In [1]: import numpy as np

In [2]: np.set_printoptions(precision=2, suppress=True, linewidth=100)

In [3]: C = 3 * np.array([[-0.3, -0.2, -0.2, -0.6], [-2.1, 1.0, -0.7, -1.3]])

In [4]: rng = np.random.default_rng(5321)

In [5]: z = rng.integers(0, 2, 15)

In [6]: E = C[z] + rng.normal(size=(15, 4))

In [7]: E
Out[7]: 
array([[-1.89,  0.95, -1.33, -1.73],
       [-5.99,  2.83, -1.38, -4.05],
       [-7.16,  1.36, -1.64, -4.25],
       [-7.56,  2.75, -1.66, -4.35],
       [-0.5 ,  0.9 , -0.85, -2.3 ],
       [-5.41,  4.98, -1.92, -4.27],
       [-7.02,  4.18, -4.01, -5.02],
       [ 0.1 , -0.9 , -1.6 , -2.  ],
       [-2.57,  0.84, -1.82, -0.94],
       [-0.28,  0.23, -0.19, -1.86],
       [-6.39,  2.3 , -3.07, -4.08],
       [-7.21,  4.59, -1.66, -4.73],
       [-1.5 , -1.39, -1.29, -2.02],
       [-1.59, -0.26, -1.25, -1.42],
       [-7.21,  3.47, -2.01, -4.61]])

In [8]: vec = np.array([-2, -2, 2, 2])

In [9]: rhs = E @ vec

In [10]: rhs
Out[10]: 
array([ -4.25,  -4.54,  -0.2 ,  -2.4 ,  -7.07, -11.49, -12.39,  -5.59,  -2.07,  -4.  ,  -6.13,
        -7.54,  -0.85,  -1.65,  -5.77])

In [11]: np.linalg.lstsq(E, rhs)[0]
Out[11]: array([-2., -2.,  2.,  2.])

In [12]: np.round(np.linalg.pinv(E) @ E, 2) + 0
Out[12]: 
array([[1., 0., 0., 0.],
       [0., 1., 0., 0.],
       [0., 0., 1., 0.],
       [0., 0., 0., 1.]])

In [13]: rhs = rhs + 0.1 * rng.normal(size=15)

In [14]: rhs
Out[14]: 
array([ -4.21,  -4.61,  -0.16,  -2.51,  -7.11, -11.58, -12.3 ,  -5.7 ,  -2.09,  -4.03,  -6.15,
        -7.68,  -0.96,  -1.76,  -5.84])

In [15]: beta, *_ = np.linalg.lstsq(E, rhs)

In [16]: [round(float(np.linalg.norm(np.linalg.solve(E.T @ E + lam * np.eye(4), E.T @ rhs))), 2) for lam in (0, 1, 10, 100)]
Out[16]: [4.01, 3.7, 2.23, 0.77]

In [17]: other = np.c_[E[:, :1] @ np.array([[-1]]), np.array([2, 2, 4, 8, 8, 8, 4, 3, 5, 1, 0, 7, 1, 9, 6])]

In [18]: other
Out[18]: 
array([[ 1.89,  2.  ],
       [ 5.99,  2.  ],
       [ 7.16,  4.  ],
       [ 7.56,  8.  ],
       [ 0.5 ,  8.  ],
       [ 5.41,  8.  ],
       [ 7.02,  4.  ],
       [-0.1 ,  3.  ],
       [ 2.57,  5.  ],
       [ 0.28,  1.  ],
       [ 6.39,  0.  ],
       [ 7.21,  7.  ],
       [ 1.5 ,  1.  ],
       [ 1.59,  9.  ],
       [ 7.21,  6.  ]])

In [19]: np.linalg.norm(np.linalg.qr(E)[0].T @ other, axis=0) ** 2 / ((other ** 2).sum(axis=0) + 1e-12)
Out[19]: array([1.  , 0.66])

In [20]: np.linalg.matrix_rank(np.c_[E, other])
Out[20]: np.int64(5)

In [21]: np.round(np.linalg.lstsq(E, other[:, 0])[0], 2) + 0
Out[21]: array([-1.,  0.,  0.,  0.])
